In [1]: import numpy as np

In [2]: from numpy import linalg as LA

In [3]: np.set_printoptions(suppress=True, linewidth=120)

In [4]: feats = np.load("case18.npy")

In [5]: feats
Out[5]: 
array([[-13.7,  -5.3,  -8. ,   4.2, -10.9, -18.8,  11.7,   7.9,   0.3,  11.7,  -6.8],
       [ -4.9, -30.2,  -4.3,   5.9, -10.6, -14.8,  24.2,  -9.7,   0.5,   0. ,  17.5],
       [ -8. , -12.4,  -7.1,   6.3,   3.6, -37.3,   7. ,   4.2,  -4.9,  26.1,   8.7],
       [ -7.8,  17. , -19.1,   5.2, -15.4,  16.8,   0. ,  -5.1,  -3.8,  -6. ,  -6.7],
       [ -6. ,  23.1,  18.8,  10.6,  19. ,   1.5, -22.8,  -8.4,   6.2, -26.4, -10.6],
       [  3.9,  -4.6, -19.5,  -7.7, -12.1, -15.1,  15.6,  -7. ,   9.4,  27.9,   6.1],
       [  4.6, -23.7,   0.3,  18.6, -17.3,  13.7,  -1.3,  -5.7, -10.4,  26.1,  12.4],
       [ -6.5,  13.8,  -6.5,  -9.1, -19.7,   0.5,   0. ,   7.9,  -6.2,  15.9, -15.4],
       [ -4.1,  -6.9,   1.7,  -2.3,   3.6,  16.3, -20.8,   2. ,  -1.6,  32.6, -22.4],
       [ 12.2,  17. ,  35.6,   3.7,   3.7, -32.8, -11.4,   0.1,   4.1,  59.3, -13.6],
       [  8.3,  11.1, -22. , -20.6,  13.3,  18.1,  11.2,   4. , -10.3,  24.9,  10.9],
       [  0.2,  21.8,  11. , -10.1, -13.5,  12.5,   0.6,   8.7, -10.9,  29.5,  13.5],
       [  4.6,  22.9,  -3.8,  -7.4,  13. , -14. , -12.8,  14.5,  -8.4,   2. ,  -0.8],
       [ -2.5, -12.8,  10.6,   3.8,  -7.2,   0. , -15.6, -17.6,  -6.1,   0.8,  11.7],
       [ -4.5,   8.5, -17.5,   3.7,  -6.6,   2.9,   7.8, -13.6,   7.6,  12. ,  20.3],
       [  2.6,  -7.4,  -9.6,  -4.8, -20.1, -18. ,   5.9,  -6.5,   4. ,  -0.6,  -0.6],
       [ 11.9,   7.6,   1.9,   0.1,   3.5,  21.5,   3. ,  -1.2,  -3.2, -50.4,   7.5],
       [ -5.2,  20.8,   1.7,  -4.9,   3.9,   3.7,   4.6,  -5.1,  -4.8,   8.3,   6. ],
       [ -0.8,  -1.7,  26.8,  -0.6,   4.2,  -5.3, -20.2,  -4.6,  23.1, -19.8, -13.6],
       [  3.8,  -4.8,  -9.7,  -3.2,  -8.3, -18.9, -12.2,   8.9,   1.2,   1.4,  15.7],
       [  0.9,   2.4,   7.5,  -4.1,   2.3,  -8.8, -19.8,   8.6,   2.2,   9.6,   8.2],
       [ 13.6, -11.9,  11.3,  12.2,  -1.1,   3.1,   9.3,   0.7,   7.4,   9.3,  17.8],
       [ -9.6, -20.3,  10. , -22.4, -10.4, -19.7,   8.5,   4.6,   0. ,  15.2, -21.2],
       [ -1.5, -11.6,   3.7,  16. ,   4.8, -19.2,  -8.4,  -3.4,  -6.3,   2. ,  -6.1],
       [-12.2,   0.9,  -2.7,  -8.8, -10.3,  34.1, -29.7,  21.1,  -0.5,   2.1,   7.6]])

In [6]: O, r_ = LA.qr(feats)

In [7]: np.trace(O @ O.T)
Out[7]: np.float64(11.0)

In [8]: x0 = np.array([-2, -2, 2, 2, 0, -2, 0, 2, 0, -2, -1])

In [9]: y = feats @ x0

In [10]: np.round(LA.solve(feats.T @ feats, feats.T @ y), 1) + 0
Out[10]: array([-2., -2.,  2.,  2.,  0., -2.,  0.,  2.,  0., -2., -1.])

In [11]: rng = np.random.default_rng(6578)

In [12]: y = y + 0.1 * rng.normal(size=25)

In [13]: y.round(1)
Out[13]: 
array([  67. ,   66. ,   61.1,  -71.2,   68.3,  -98.8,  -27.4,  -47.3,  -50.5,  -18.9, -213. , -122.4,  -23.6,   10.8,
       -113. ,    5.6,   12.9,  -77.8,  112. ,   13.3,    7.5,    2.6,   74.4,   99.1,  -38.3])

In [14]: b, *_ = LA.lstsq(feats, y)

In [15]: np.round(feats.T @ (y - feats @ b), 1) + 0
Out[15]: array([0., 0., 0., 0., 0., 0., 0., 0., 0., 0., 0.])

In [16]: b.round()
Out[16]: array([-2., -2.,  2.,  2., -0., -2.,  0.,  2.,  0., -2., -1.])

In [17]: b.round(1) + 0
Out[17]: array([-2., -2.,  2.,  2.,  0., -2.,  0.,  2.,  0., -2., -1.])

In [18]: B = np.c_[feats[:, :2] @ np.array([[0, 0], [1, 1]]), np.array([0, -2, -1, -1, 0, 0, 1, -1, -1, -2, 1, 0, -2, -2, -2, -1, 2, 2, 1, -2, -2, -2, 1, -1, 0])]

In [19]: B
Out[19]: 
array([[ -5.3,  -5.3,   0. ],
       [-30.2, -30.2,  -2. ],
       [-12.4, -12.4,  -1. ],
       [ 17. ,  17. ,  -1. ],
       [ 23.1,  23.1,   0. ],
       [ -4.6,  -4.6,   0. ],
       [-23.7, -23.7,   1. ],
       [ 13.8,  13.8,  -1. ],
       [ -6.9,  -6.9,  -1. ],
       [ 17. ,  17. ,  -2. ],
       [ 11.1,  11.1,   1. ],
       [ 21.8,  21.8,   0. ],
       [ 22.9,  22.9,  -2. ],
       [-12.8, -12.8,  -2. ],
       [  8.5,   8.5,  -2. ],
       [ -7.4,  -7.4,  -1. ],
       [  7.6,   7.6,   2. ],
       [ 20.8,  20.8,   2. ],
       [ -1.7,  -1.7,   1. ],
       [ -4.8,  -4.8,  -2. ],
       [  2.4,   2.4,  -2. ],
       [-11.9, -11.9,  -2. ],
       [-20.3, -20.3,   1. ],
       [-11.6, -11.6,  -1. ],
       [  0.9,   0.9,   0. ]])

In [20]: np.round(LA.lstsq(feats, B[:, 0])[0], 1) + 0
Out[20]: array([0., 1., 0., 0., 0., 0., 0., 0., 0., 0., 0.])

In [21]: LA.matrix_rank(np.c_[feats, B])
Out[21]: np.int64(12)

In [22]: np.round(LA.norm(B - feats @ LA.lstsq(feats, B)[0], axis=0), 1) + 0
Out[22]: array([0. , 0. , 4.8])

In [23]: LA.matrix_rank(B)
Out[23]: np.int64(2)

In [24]: G = np.cov(feats, rowvar=False)

In [25]: np.round(feats.std(axis=0), 1)
Out[25]: array([ 7.3, 15. , 13.8,  9.8, 10.5, 17.5, 13.6,  8.8,  7.5, 21.1, 12.5])

In [26]: np.median(feats, axis=0)
Out[26]: array([-1.5, -1.7,  0.3, -0.6, -6.6,  0. ,  0. ,  0.1, -0.5,  9.3,  6.1])

In [27]: np.round(LA.eigvalsh(G)[::-1], 1)
Out[27]: array([554.7, 385.8, 339.3, 190.1, 156.7,  97.6,  79. ,  67.8,  49. ,  33. ,  28.9])

In [28]: G.shape
Out[28]: (11, 11)

In [29]: B = np.array([[0, 2],
    ...:     [2, 1],
    ...:     [0, 1],
    ...:     [2, 2],
    ...:     [0, 1],
    ...:     [1, 2],
    ...:     [2, 1],
    ...:     [0, 2],
    ...:     [2, 1],
    ...:     [0, 2],
    ...:     [2, 2]])

In [30]: np.round(np.einsum("ij->j", feats), 1)
Out[30]: array([-20.7,  13.3,  11.1, -15.7, -88.6, -78. , -65.6,   5.3, -11.4, 213.5,  46.1])

In [31]: LA.matrix_rank(np.vstack([feats, B.T]))
Out[31]: np.int64(11)

In [32]: LA.matrix_rank(feats @ B)
Out[32]: np.int64(2)

In [33]: M = np.load("sample14.npy")

In [34]: M
Out[34]: 
array([[ 2. ,  2.5, -1.8, -3.8, -3.1,  0.6,  2.8, -2. ,  1.3,  1. , -2.8],
       [ 1.7,  3.2, -2.1, -3.2, -3. ,  0.6,  2.9, -2.2,  1.3,  0.9, -3. ],
       [ 2.1,  3.7, -2.2, -3.1, -3.1,  1.2,  2.4, -2.2,  1.4,  1. , -2.6],
       [ 2. ,  3.2, -2.5, -3.2, -3.2,  0.6,  3.5, -1.4,  0.9,  1. , -3.1],
       [ 1.6,  3.8, -2.4, -2.8, -3.2,  1.1,  2.4, -2.5,  0.7,  0.2, -3.2],
       [ 1.6,  2.9, -1.3, -3.2, -3. ,  1.1,  3.2, -1.7,  1.5,  1.1, -3.3],
       [ 2.1,  2.9, -2.1, -3. , -2.7,  0.8,  2.7, -2. ,  0.8,  1. , -3.1],
       [ 2. ,  2.8, -2.4, -3.4, -3. ,  0.6,  2.3, -2. ,  1.2,  0.7, -2.6],
       [ 1.8,  3.1, -2.4, -2.9, -3.2,  0.6,  3.5, -1.6,  1. ,  0.5, -3.3],
       [ 1.9,  2.7, -1.4, -3.1, -3.3,  1.3,  2.5, -1.5,  1. ,  1. , -3.2],
       [ 2.2,  2.9, -1.9, -3.1, -3.5,  0.9,  2.5, -1.4,  0.5,  1.2, -3.3],
       [ 0.9,  3.1, -1.5,  1.1, -2. , -1.2,  0.2,  0.1,  0. , -2.2,  0.7],
       [ 0.6,  3.3, -1.6,  0.9, -1.6, -0.9,  0. , -0.4,  0.1, -2.1,  1. ],
       [ 1.4,  2.9, -0.6,  1.2, -1.9, -1.5, -0.1,  0. , -0.5, -2.3,  0.7],
       [ 1.4,  3.2, -1.1,  0.6, -1.9, -0.7,  0. ,  0.2, -0.1, -1.4,  1.2],
       [ 1. ,  3.3, -1.3,  0.8, -1.9, -0.6,  0.3, -0.1, -0.2, -2. ,  0.6],
       [ 1. ,  3. , -1.9,  1.2, -2. , -0.4, -0.6, -0.4,  0.4, -2.2,  1.5],
       [ 1.2,  2.8, -1.1,  0.5, -2.2, -0.9, -0.4,  0.3,  0. , -1.7,  0.7],
       [ 1.5,  2.8, -1.1,  1. , -2.3, -1.1, -0.2, -0.7,  0.4, -2.4,  1.2],
       [ 1.3,  3.4, -1.1,  0.8, -2.1, -1. ,  0.2,  0. ,  0.1, -2.4,  1.1],
       [ 1.4,  2.9, -0.8,  1.1, -1.9, -0.7, -0.6,  0.1,  0.2, -2.4,  0.8],
       [ 0.9,  2.8, -1.5,  0.9, -1.8, -0.8,  0.1,  0.4, -0.4, -2. ,  0.7],
       [-0.9, -3.2,  2.4, -0.1, -2. ,  2.1, -0.3, -0.3,  1.8,  1.2, -1. ],
       [-0.3, -3.4,  1.6,  0.2, -2.1,  2.1,  0.2,  0.7,  1.8,  1.1, -0.7],
       [-1.2, -2.7,  2.3,  0. , -1.9,  2.2,  0.1, -0.2,  1.5,  1.3, -1. ],
       [-0.6, -2.9,  1.7,  0. , -1.3,  1.6, -0.1,  0.2,  2.1,  0.9, -0.9],
       [-0.7, -2.9,  2.1, -0.2, -2.1,  1.9,  0.1,  0.4,  2.1,  0.7, -1. ],
       [-1.1, -2.9,  2.1, -0.7, -2.5,  2.4,  0. ,  0.1,  1.9,  1. , -1.2],
       [-1. , -2.7,  2.2,  0. , -1.5,  1.5,  0. , -0.8,  2.2,  1.2, -0.2],
       [-1.3, -3. ,  2.2,  0.3, -1.5,  1.8,  0.1, -0.4,  2.4,  0.7, -0.7],
       [-1. , -3.6,  2.2,  0.1, -1.9,  2.4, -0.1,  0.1,  2. ,  1.2, -1.1],
       [-0.8, -3.1,  2. , -0.1, -2.3,  1.6,  0.4, -0.1,  2. ,  1. , -0.7],
       [-0.9, -3. ,  2. ,  0.1, -1.8,  1.8, -0.2, -0.5,  1.9,  1. , -1.3]])

In [35]: cen = M - M.mean(axis=0)

In [36]: U, sv, Vt = LA.svd(cen, full_matrices=False)

In [37]: np.round(cen.mean(axis=0), 1) + 0
Out[37]: array([0., 0., 0., 0., 0., 0., 0., 0., 0., 0., 0.])

In [38]: sv.round(1)
Out[38]: array([22.8, 17.9,  2.6,  2. ,  1.9,  1.8,  1.5,  1.4,  1.1,  1.1,  0.6])

In [39]: LA.matrix_rank(cen)
Out[39]: np.int64(11)

In [40]: np.abs(U[:, 0]).argmax()
Out[40]: np.int64(30)

In [41]: round(float((sv ** 2).sum() ** 2 / (sv ** 4).sum()), 1)
Out[41]: 2.0

In [42]: np.abs(Vt[0]).argmax()
Out[42]: np.int64(1)

In [43]: np.round(np.abs(Vt[-1]), 1)
Out[43]: array([0.2, 0.2, 0.1, 0.3, 0.4, 0.4, 0.3, 0.1, 0.4, 0.4, 0.3])
